% python3 -q
>>> import numpy as np
>>> from numpy import linalg as LA
>>> np.set_printoptions(suppress=True, linewidth=160)
>>> rd = lambda a: np.round(a, 3) + 0
>>> arr = np.array([[0.0, 0.0, 0.0, 2.0],
...     [0.0, 0.0, 0.0, 0.0],
...     [0.0, 0.0, 0.0, -2.0],
...     [2.0, 0.0, -2.0, 0.0]])
>>> arr
array([[ 0.,  0.,  0.,  2.],
       [ 0.,  0.,  0.,  0.],
       [ 0.,  0.,  0., -2.],
       [ 2.,  0., -2.,  0.]])
>>> rd(LA.norm(arr, axis=1))
array([2.   , 0.   , 2.   , 2.828])
>>> LA.norm(arr, axis=1).argmax()
np.int64(3)
>>> T = np.stack([arr, 3 * arr, arr[::-1]])
>>> T.shape
(3, 4, 4)
>>> LA.matrix_rank(T)
array([2, 2, 2])
>>> LA.matrix_rank(T.reshape(3, -1))
np.int64(2)
>>> np.einsum("bij,cij->bc", T, T)
array([[ 16.,  48.,   0.],
       [ 48., 144.,   0.],
       [  0.,   0.,  16.]])
>>> (T @ arr.T).shape
(3, 4, 4)
>>> rd(LA.det(T))
array([0., 0., 0.])
>>> u = np.array([7, 6, 4])
>>> rng = np.random.default_rng(818743)
>>> mat = np.outer(rng.normal(size=15), u) + 0.05 * rng.normal(size=(15, 3))
>>> rd(mat)
array([[ 5.031,  4.301,  2.858],
       [ 3.266,  2.778,  1.923],
       [-8.82 , -7.552, -5.139],
       [ 1.297,  1.214,  0.86 ],
       [-1.453, -1.286, -0.829],
       [-3.609, -3.051, -2.136],
       [ 0.34 ,  0.459,  0.342],
       [ 0.573,  0.325,  0.3  ],
       [ 1.676,  1.489,  0.978],
       [ 4.785,  4.112,  2.721],
       [-3.298, -2.762, -1.764],
       [ 4.074,  3.514,  2.239],
       [-9.322, -7.941, -5.38 ],
       [-4.674, -4.128, -2.673],
       [ 9.947,  8.436,  5.682]])
>>> gram = np.cov(mat, rowvar=False)
>>> np.argwhere(np.triu(np.abs(np.corrcoef(mat.T)) > 0.8, 1))
array([[0, 1],
       [0, 2],
       [1, 2]])
>>> rd(mat.std(axis=0))
array([5.111, 4.369, 2.936])
>>> rd(gram)
array([[27.991, 23.924, 16.076],
       [23.924, 20.455, 13.743],
       [16.076, 13.743,  9.238]])
>>> rd(np.corrcoef(mat.T))
array([[1., 1., 1.],
       [1., 1., 1.],
       [1., 1., 1.]])
>>> np.argsort(-mat.std(axis=0).round(6), kind="stable")
array([0, 1, 2])
>>> J = np.loadtxt("arr.csv", delimiter=",")
>>> J
array([[ 4.,  7., 10.],
       [ 0.,  0.,  1.],
       [ 0.,  1.,  4.],
       [ 2.,  4.,  7.],
       [ 4.,  7., 10.],
       [ 0.,  1.,  4.],
       [ 2.,  4.,  7.],
       [ 4.,  7., 10.],
       [ 2.,  4.,  7.],
       [ 2.,  4.,  7.]])
>>> cen = (J - J.mean(axis=0)) / J.std(axis=0)
>>> rd(cen.std(axis=0))
array([1., 1., 1.])
>>> c = LA.lstsq(np.delete(cen, 2, axis=1), cen[:, 2])[0]
>>> rd(c)
array([-1.642,  2.616])
>>> 1 - np.var(cen[:, 2] - np.delete(cen, 2, axis=1) @ c)
np.float64(1.0)
